$ python3 -q
>>> import numpy as np
>>> import numpy.linalg as la
>>> np.set_printoptions(suppress=True, linewidth=140)
>>> def tidy(a):
...     return np.round(a, 3) + 0
... 
>>> m1 = np.load("m.npy")
>>> m1
array([[ 2,  3, -1, -3, -1,  2, -1, -2, -1,  0,  1,  3, -1],
       [ 3, -4, -3,  1, -1, -4,  5,  0, -1,  0, -1, -1, -1],
       [-1, -3,  2,  6, -2,  4,  4, -2, -1, -2,  6,  0, -4],
       [-3,  1,  6,  4, -2,  1,  5,  1, -2,  1,  3,  5,  0],
       [-1, -1, -2, -2, -4,  0,  0,  4, -1,  0, -1,  2,  6],
       [ 2, -4,  4,  1,  0, -2,  4,  1,  2, -4,  6,  1, -1],
       [-1,  5,  4,  5,  0,  4,  4, -4,  1,  3,  2, -5,  2],
       [-2,  0, -2,  1,  4,  1, -4, -6,  0, -2, -2, -4,  3],
       [-1, -1, -1, -2, -1,  2,  1,  0,  0, -1,  1,  0, -1],
       [ 0,  0, -2,  1,  0, -4,  3, -2, -1, -6, -3, -5, -2],
       [ 1, -1,  6,  3, -1,  6,  2, -2,  1, -3, -2,  0,  0],
       [ 3, -1,  0,  5,  2,  1, -5, -4,  0, -5,  0, -4,  4],
       [-1, -1, -4,  0,  6, -1,  2,  3, -1, -2,  0,  4, -6]])
>>> tidy(la.norm(m1, axis=0))
array([ 6.708,  9.   , 12.124, 11.489,  9.165, 10.77 , 12.57 , 10.536,  4.   , 10.44 , 10.296, 11.747, 11.18 ])
>>> tidy(la.norm(m1, 1)), tidy(la.norm(m1, np.inf))
(np.float64(40.0), np.float64(40.0))
>>> tidy(la.norm(m1, 2))
np.float64(19.258)
>>> tidy(la.norm(m1, "nuc"))
np.float64(112.821)
>>> tidy(la.norm(m1) ** 2 / la.norm(m1, 2) ** 2)
np.float64(3.688)
>>> F = np.loadtxt("w.csv", delimiter=",")
>>> F
array([[ 0.,  0.,  0.,  1.,  0.,  2.,  2.,  1.,  0.,  0.,  0.],
       [ 1.,  0.,  2.,  0.,  0.,  1.,  1.,  1.,  2.,  2.,  1.],
       [ 0.,  0.,  1.,  0.,  2.,  2.,  0.,  0.,  0.,  2.,  2.],
       [ 0.,  1.,  2.,  1.,  1.,  2.,  2.,  1.,  1.,  1.,  1.],
       [ 2.,  2.,  1.,  1.,  2.,  0.,  1.,  0.,  2.,  0.,  0.],
       [ 0.,  0.,  0.,  1.,  2.,  2.,  1.,  2.,  2.,  0.,  2.],
       [ 0.,  2.,  1.,  2.,  2.,  0.,  1.,  1.,  2.,  2.,  1.],
       [-2.,  0., -4.,  1.,  0.,  0.,  0., -1., -4., -4., -2.]])
>>> M2 = np.array([[4, -1],
...     [2, 3],
...     [1, -1],
...     [2, -1],
...     [-3, -2],
...     [-2, 4],
...     [-2, 0],
...     [0, -4],
...     [0, 1],
...     [-2, -2],
...     [-3, -1]])
>>> M2.T @ F.T
array([[ -6.,  -5., -19., -10.,   7., -16.,  -6.,   4.],
       [  3.,  -6.,  -3.,   0.,   0.,  -5.,  -8.,  15.]])
>>> np.einsum("ij,ij->i", F, F)
array([10., 17., 17., 19., 19., 22., 24., 58.])
>>> np.einsum("ij->j", F)
array([1., 5., 3., 7., 9., 9., 8., 5., 5., 3., 5.])
>>> la.matrix_rank(F @ M2)
np.int64(2)
>>> la.matrix_rank(F, rtol=0.1)
np.int64(6)
>>> [round(float(x), 3) for x in la.svd(F, compute_uv=False)[:3]]
[10.874, 5.693, 3.996]
>>> la.cond(F) > 100
np.True_
>>> tidy(F @ la.pinv(F) @ F)
array([[ 0.,  0.,  0.,  1.,  0.,  2.,  2.,  1.,  0.,  0.,  0.],
       [ 1.,  0.,  2.,  0.,  0.,  1.,  1.,  1.,  2.,  2.,  1.],
       [ 0.,  0.,  1.,  0.,  2.,  2.,  0.,  0.,  0.,  2.,  2.],
       [ 0.,  1.,  2.,  1.,  1.,  2.,  2.,  1.,  1.,  1.,  1.],
       [ 2.,  2.,  1.,  1.,  2.,  0.,  1.,  0.,  2.,  0.,  0.],
       [ 0.,  0.,  0.,  1.,  2.,  2.,  1.,  2.,  2.,  0.,  2.],
       [ 0.,  2.,  1.,  2.,  2.,  0.,  1.,  1.,  2.,  2.,  1.],
       [-2.,  0., -4.,  1.,  0.,  0.,  0., -1., -4., -4., -2.]])
>>> np.abs(np.diag(la.qr(F)[1])) > 1e-9
array([ True,  True,  True,  True,  True,  True,  True, False])
>>> M2 = F / np.sqrt((F ** 2).mean(axis=1, keepdims=True))
>>> la.matrix_rank(M2) == la.matrix_rank(F)
np.True_
>>> tidy(M2[3])
array([0.   , 0.761, 1.522, 0.761, 0.761, 1.522, 1.522, 0.761, 0.761, 0.761, 0.761])
>>> M2 = F / la.norm(F, axis=1, keepdims=True)
>>> cov = M2 @ M2.T
>>> (np.abs(cov) > 0.9).astype(int)
array([[1, 0, 0, 0, 0, 0, 0, 0],
       [0, 1, 0, 0, 0, 0, 0, 1],
       [0, 0, 1, 0, 0, 0, 0, 0],
       [0, 0, 0, 1, 0, 0, 0, 0],
       [0, 0, 0, 0, 1, 0, 0, 0],
       [0, 0, 0, 0, 0, 1, 0, 0],
       [0, 0, 0, 0, 0, 0, 1, 0],
       [0, 1, 0, 0, 0, 0, 0, 1]])
>>> tidy(cov[3])
array([ 0.725,  0.779,  0.668,  1.   ,  0.579,  0.734,  0.749, -0.542])
>>> tidy(la.norm(M2, axis=1))
array([1., 1., 1., 1., 1., 1., 1., 1.])
>>> (cov - 2 * np.eye(8)).round(6).argmax(axis=1)
array([3, 3, 3, 1, 6, 3, 3, 0])
>>> data = np.load("test8.npy")
>>> tidy(data)
array([[0.286, 0.143, 0.429, 0.143],
       [0.   , 0.8  , 0.2  , 0.   ],
       [0.   , 0.   , 0.667, 0.333],
       [0.   , 0.   , 0.   , 1.   ]])
>>> proj = np.triu(np.array([[-3, -3, 2, -3], [0, -1, 0, -2], [-3, -3, 0, 1], [-3, 3, -2, -2]]), 1) + np.eye(4)
>>> M2 = proj @ data @ la.inv(proj)
>>> tidy(M2)
array([[ 0.286, -1.4  ,  0.59 , -4.724],
       [ 0.   ,  0.8  ,  0.2  , -0.6  ],
       [ 0.   ,  0.   ,  0.667,  0.667],
       [ 0.   ,  0.   ,  0.   ,  1.   ]])
>>> tidy(np.trace(M2)), tidy(np.trace(data))
(np.float64(2.752), np.float64(2.752))
